% ipython --no-banner

In [1]: import numpy as np

In [2]: import numpy.linalg as la

In [3]: np.set_printoptions(precision=2, suppress=True, linewidth=160, floatmode="fixed")

In [4]: def tidy(a):
   ...:     return np.round(a, 2) + 0
   ...: 

In [5]: F = np.array([[1, -1, -1, 1, 1, -1, -1, 1],
   ...:     [1, 1, -1, -1, -1, -1, 1, 1],
   ...:     [1, 1, 1, 1, 1, 1, 1, 1]])

In [6]: M2 = F / np.sqrt((F ** 2).mean(axis=1, keepdims=True))

In [7]: print(la.matrix_rank(F - F.mean(axis=1, keepdims=True)))
2

In [8]: print(F - F.mean(axis=1, keepdims=True))
[[ 1.00 -1.00 -1.00  1.00  1.00 -1.00 -1.00  1.00]
 [ 1.00  1.00 -1.00 -1.00 -1.00 -1.00  1.00  1.00]
 [ 0.00  0.00  0.00  0.00  0.00  0.00  0.00  0.00]]

In [9]: M2 = F / la.norm(F, axis=1, keepdims=True)

In [10]: gram = M2 @ M2.T

In [11]: print(tidy(gram))
[[1.00 0.00 0.00]
 [0.00 1.00 0.00]
 [0.00 0.00 1.00]]

In [12]: print((np.abs(gram) > 0.9).astype(int))
[[1 0 0]
 [0 1 0]
 [0 0 1]]

In [13]: T = np.stack([F, 3 * F, F[::-1]])

In [14]: print(np.einsum("bij,cij->bc", T, T))
[[ 24  72   8]
 [ 72 216  24]
 [  8  24  24]]

In [15]: print(T.shape)
(3, 3, 8)

In [16]: print(la.matrix_rank(T.reshape(3, -1)))
2

In [17]: print(T.sum(axis=0))
[[ 5 -3 -3  5  5 -3 -3  5]
 [ 5  5 -5 -5 -5 -5  5  5]
 [ 5  3  3  5  5  3  3  5]]

In [18]: print(la.matrix_rank(T))
[3 3 3]

In [19]: print(tidy(la.norm(T, axis=(1, 2))))
[ 4.90 14.70  4.90]

In [20]: print(tidy(la.norm(F, 2)))
2.83

In [21]: print(F[0] @ F[2])
0

In [22]: print(tidy(la.norm(F, 1)), tidy(la.norm(F, np.inf)))
3.0 8.0

In [23]: print(tidy(la.norm(F[0], 1)), tidy(la.norm(F[0], np.inf)))
8.0 1.0

In [24]: print(tidy(la.norm(F, axis=0)))
[1.73 1.73 1.73 1.73 1.73 1.73 1.73 1.73]

In [25]: print(tidy(la.norm(F, "nuc")))
8.49

In [26]: W0 = np.array([[0.61, -0.36, 9.97],
    ...:     [-1.15, -2.63, -9.58],
    ...:     [-4.14, -7.65, -4.93],
    ...:     [1.13, 5.27, 8.43],
    ...:     [-7.17, 6.23, -3.14],
    ...:     [-5.89, -4.14, 6.94],
    ...:     [6.77, -7.27, 1.18],
    ...:     [-4.23, 7.28, 5.39],
    ...:     [-1.49, -2.95, -9.44],
    ...:     [4.74, 8.5, 2.29],
    ...:     [0.48, 9.3, -3.63],
    ...:     [-2.99, -8.04, -5.14],
    ...:     [-9.22, -3.84, 0.52]])

In [27]: Ac = W0 - W0.mean(axis=0)

In [28]: left, sv, VT = la.svd(Ac, full_matrices=False)

In [29]: print(tidy(VT[0] * np.sign(VT[0, np.abs(VT[0]).argmax()])))
[0.16 0.69 0.71]

In [30]: print(np.searchsorted(np.cumsum(sv ** 2) / (sv ** 2).sum(), 0.9) + 1)
3

In [31]: print(tidy(sv))
[25.60 19.15 15.45]
